% python3 -q
>>> import numpy as np
>>> from numpy import linalg as LA
>>> np.set_printoptions(precision=2, suppress=True, linewidth=140, legacy="1.25")
>>> X = np.array([[-0.3, 0.6], [-0.7, 1.9], [0.1, -0.9]])
>>> X[:, 1] *= 5
>>> X
array([[-0.3,  3. ],
       [-0.7,  9.5],
       [ 0.1, -4.5]])
>>> X.ravel(order="F")
array([-0.3, -0.7,  0.1,  3. ,  9.5, -4.5])
>>> X.reshape(-1, 2)
array([[-0.3,  3. ],
       [-0.7,  9.5],
       [ 0.1, -4.5]])
>>> t3 = X.reshape(3, 2, -1)
>>> t3.shape
(3, 2, 1)
>>> t3.transpose(1, 0, 2)
array([[[-0.3],
        [-0.7],
        [ 0.1]],

       [[ 3. ],
        [ 9.5],
        [-4.5]]])
>>> np.swapaxes(t3, 1, 2)[0]
array([[-0.3,  3. ]])
>>> np.einsum("ihd,ihd->ih", t3, t3)
array([[ 0.09,  9.  ],
       [ 0.49, 90.25],
       [ 0.01, 20.25]])
>>> t3.sum(axis=1)
array([[ 2.7],
       [ 8.8],
       [-4.4]])
>>> O, Rm = LA.qr(X)
>>> round(float(abs(Rm[0, 0])), 2), round(float(LA.norm(X[:, 0])), 2)
(0.77, 0.77)
>>> np.trace(O @ O.T)
2.0
>>> Rm
array([[  0.77, -10.42],
       [  0.  ,  -3.32]])
>>> O.round(2) + 0
array([[-0.39,  0.32],
       [-0.91,  0.  ],
       [ 0.13,  0.95]])
>>> np.allclose(Rm.T @ Rm, X.T @ X)
True
>>> m1 = np.loadtxt("x.csv", delimiter=",")
>>> print(m1)
[[ 1.    0.    0.    0.    0.  ]
 [ 0.    1.    0.    0.    0.  ]
 [ 0.    0.    0.87  0.5   0.  ]
 [ 0.    0.   -0.5   0.87  0.  ]
 [ 0.    0.    0.    0.    1.  ]]
>>> O, V = LA.qr(m1[:, :4])[0], LA.qr(m1[:, 4:])[0]
>>> s = LA.svd(O.T @ V, compute_uv=False)
>>> (s > 0.9).sum()
0
>>> s
array([0.])
>>> K = np.loadtxt("data.csv", delimiter=",")
>>> K
array([[ -8.,   3.,  -2.,   2.,   4.],
       [  3.,  -8.,  -7.,   8.,   9.],
       [  3.,   9.,   6.,   4.,  -3.],
       [  3.,  -2.,   0.,  -2.,  -8.],
       [  1., -21., -23.,  26.,  31.]])
>>> U, s, Vt = LA.svd(K)
>>> np.argmax(s[:-1] / (s[1:] + 1e-6)) + 1
4
>>> B = U[:, :4] @ np.diag(s[:4]) @ Vt[:4]
>>> round(np.abs(K - B).max(), 2)
0.0
>>> LA.matrix_rank(B)
4
>>> B.round(2) + 0
array([[ -8.,   3.,  -2.,   2.,   4.],
       [  3.,  -8.,  -7.,   8.,   9.],
       [  3.,   9.,   6.,   4.,  -3.],
       [  3.,  -2.,   0.,  -2.,  -8.],
       [  1., -21., -23.,  26.,  31.]])
>>> LA.matrix_rank(K, rtol=0.05)
4
>>> round(float(LA.det(K[::-1])), 2)
-0.0
>>> np.round(LA.eigvals(K), 2) + 0
array([17.93+0.j  , -9.37+0.j  ,  5.22+7.83j,  5.22-7.83j,  0.  +0.j  ])
>>> round(LA.det(2 * K), 2), round(float(LA.det(K)), 2)
(-0.0, -0.0)
>>> rk = LA.matrix_rank(K)
>>> print(rk)
4
>>> N = LA.svd(K)[2][rk:].T
>>> N[:, 0] / N[np.abs(N[:, 0]).round(6).argmax(), 0]
array([-0.47, -0.73,  1.  ,  0.43, -0.1 ])
>>> N.shape
(5, 1)
>>> np.allclose(K @ N, 0)
True
>>> LA.matrix_rank(K)
4
>>> print(K.mean(axis=0))
[ 0.4 -3.8 -5.2  7.6  6.6]
>>> print(np.unravel_index(np.abs(K).argmax(), K.shape))
(4, 4)
>>> print(round(LA.norm(K), 2))
56.6
>>> K.sum(axis=0)
array([  2., -19., -26.,  38.,  33.])
>>> J = np.load("arr.npy")
>>> print(J)
[[-6 12]
 [ 1 -2]]
>>> rk = LA.matrix_rank(J)
>>> rk
1
>>> N = LA.svd(J)[2][rk:].T
>>> N.shape
(2, 1)
>>> np.round(J @ N, 2) + 0
array([[0.],
       [0.]])
>>> [int(LA.matrix_rank(J[:i])) for i in range(1, len(J) + 1)]
[1, 1]
>>> np.allclose(J @ N, 0)
True
>>> print(N @ N.T)
[[0.8 0.4]
 [0.4 0.2]]
>>> LA.matrix_rank(J.T @ J), LA.matrix_rank(J @ J.T)
(1, 1)
>>> print([int(LA.matrix_rank(J[:, :j + 1])) for j in range(2)])
[1, 1]
>>> theta = np.radians(15)
>>> Rm = np.eye(2)
>>> Rm[1, 1] = Rm[0, 0] = np.cos(theta)
>>> Rm[1, 0], Rm[0, 1] = -np.sin(theta), np.sin(theta)
>>> print(Rm)
[[ 0.97  0.26]
 [-0.26  0.97]]
>>> B = J @ Rm.T
>>> np.round(LA.svd(J, compute_uv=False), 2) + 0, np.round(LA.svd(B, compute_uv=False), 2) + 0
(array([13.6,  0. ]), array([13.6,  0. ]))
>>> np.allclose(J[:-1].T @ LA.lstsq(J[:-1].T, J[-1])[0], J[-1])
True
>>> print(LA.lstsq(J[:-1].T, J[-1])[2])
1
>>> print(np.abs(np.diag(LA.qr(J)[1])) > 1e-9)
[ True False]
>>> U, s, Vt = LA.svd(X)
>>> s
array([10.96,  0.23])
>>> B = U[:, :1] @ np.diag(s[:1]) @ Vt[:1]
>>> LA.matrix_rank(X, rtol=0.05)
1
>>> np.round(LA.norm(X - B) / LA.norm(X), 2)
0.02
>>> np.round(np.abs(X - B).max(), 2)
0.2
>>> round(float(LA.norm(X - B, 2)), 2), round(float(s[1]), 2)
(0.23, 0.23)
>>> [round(float(x), 2) for x in LA.svd(J, compute_uv=False)[:3]]
[13.6, 0.0]
>>> M = np.load("case19.npy")
>>> M
array([[-1.,  1.],
       [ 0., -1.]])
>>> round(float(LA.det(2 * M)), 2), np.round(LA.det(M), 2)
(4.0, 1.0)
>>> np.round(LA.det(M.T), 2)
1.0
>>> np.einsum("ij,ji->", M, M)
2.0
>>> np.prod(np.diag(M)), np.round(LA.det(M), 2)
(1.0, 1.0)
>>> LA.matrix_power(M - np.diag(np.diag(M)), 2)
array([[0., 0.],
       [0., 0.]])
>>> M @ M
array([[ 1., -2.],
       [ 0.,  1.]])
>>> O = M.astype(float).copy()
>>> for j in range(2):
...     O[:, j] -= O[:, :j] @ (O[:, :j].T @ O[:, j])
...     O[:, j] /= LA.norm(O[:, j])
... 
>>> O.T @ O
array([[1., 0.],
       [0., 1.]])
>>> B = np.array([[2, 2], [-2, 2]])
>>> np.einsum("ij->j", M)
array([-1.,  0.])
>>> B.T @ M.T
array([[-4.,  2.],
       [ 0., -2.]])
>>> M @ B
array([[-4.,  0.],
       [ 2., -2.]])
>>> np.vstack([M, B.T]).shape
(4, 2)
>>> print(np.einsum("ik,kj->ji", M, B))
[[-4.  2.]
 [ 0. -2.]]
>>> np.einsum("ik,kj->ij", M, B)
array([[-4.,  0.],
       [ 2., -2.]])
>>> M.reshape(2, -1)
array([[-1.,  1.],
       [ 0., -1.]])
>>> t3 = M.reshape(2, 2, -1)
>>> t3.sum(axis=1)
array([[ 0.],
       [-1.]])
>>> t3[:, 0]
array([[-1.],
       [ 0.]])
>>> np.einsum("ihd,jhd->hij", t3, t3).shape
(2, 2, 2)
>>> arr = np.loadtxt("test13.csv", delimiter=",")
>>> print(arr)
[[ 1.95  5.53 -2.02 -1.96]
 [ 0.42 -1.19 -3.01 -1.42]
 [-0.5   1.03  2.39 -2.39]
 [ 0.34  2.68  0.11 -0.53]
 [ 3.14  1.79 -1.17 -0.07]
 [ 0.26  8.12 -5.32 -2.24]
 [-3.98  5.5  -5.38 -0.04]
 [ 2.11  0.24 -2.43  1.91]
 [ 5.75 -3.66 -2.94 -0.75]
 [ 0.13  9.79 -4.49  1.22]
 [-1.63 -1.18 -4.81 -1.88]
 [-3.48  1.18 -2.1   2.93]
 [-1.35  1.37  3.23 -1.01]
 [ 2.56 -1.01  1.73  2.1 ]
 [ 1.31 -4.33  6.12  0.93]
 [ 1.86 -6.38  0.57  2.05]
 [ 3.86  5.23 -2.08 -0.04]
 [ 3.87  4.98  1.04  1.21]
 [-1.17 -0.52  1.25 -1.84]
 [ 1.03  4.01  1.39  0.17]
 [ 3.44 -7.21  4.42 -2.77]
 [ 1.36  3.01  1.65 -0.42]]
>>> lab = arr[:, 2] > np.median(arr[:, 2])
>>> r0 = arr[lab].mean(axis=0) - arr[~lab].mean(axis=0)
>>> print(r0)
[ 0.38 -3.07  5.42 -0.01]
>>> np.argsort(-np.abs(r0).round(6), kind="stable")
array([2, 1, 0, 3])
>>> lab.astype(int)
array([0, 0, 1, 1, 0, 0, 0, 0, 0, 0, 0, 0, 1, 1, 1, 1, 0, 1, 1, 1, 1, 1])
>>> r0, r1 = arr[18], arr[13]
>>> round(r0 @ r1, 2)
-4.17
>>> p = (r0 @ r1) / (r0 @ r0) * r0
>>> LA.matrix_rank(np.outer(r0, r1))
1
>>> np.outer(r0, r1)
array([[-3.  ,  1.18, -2.02, -2.46],
       [-1.33,  0.53, -0.9 , -1.09],
       [ 3.2 , -1.26,  2.16,  2.62],
       [-4.71,  1.86, -3.18, -3.86]])
>>> round(LA.norm(r0 + r1) ** 2 + LA.norm(r0 - r1) ** 2, 2)
43.13
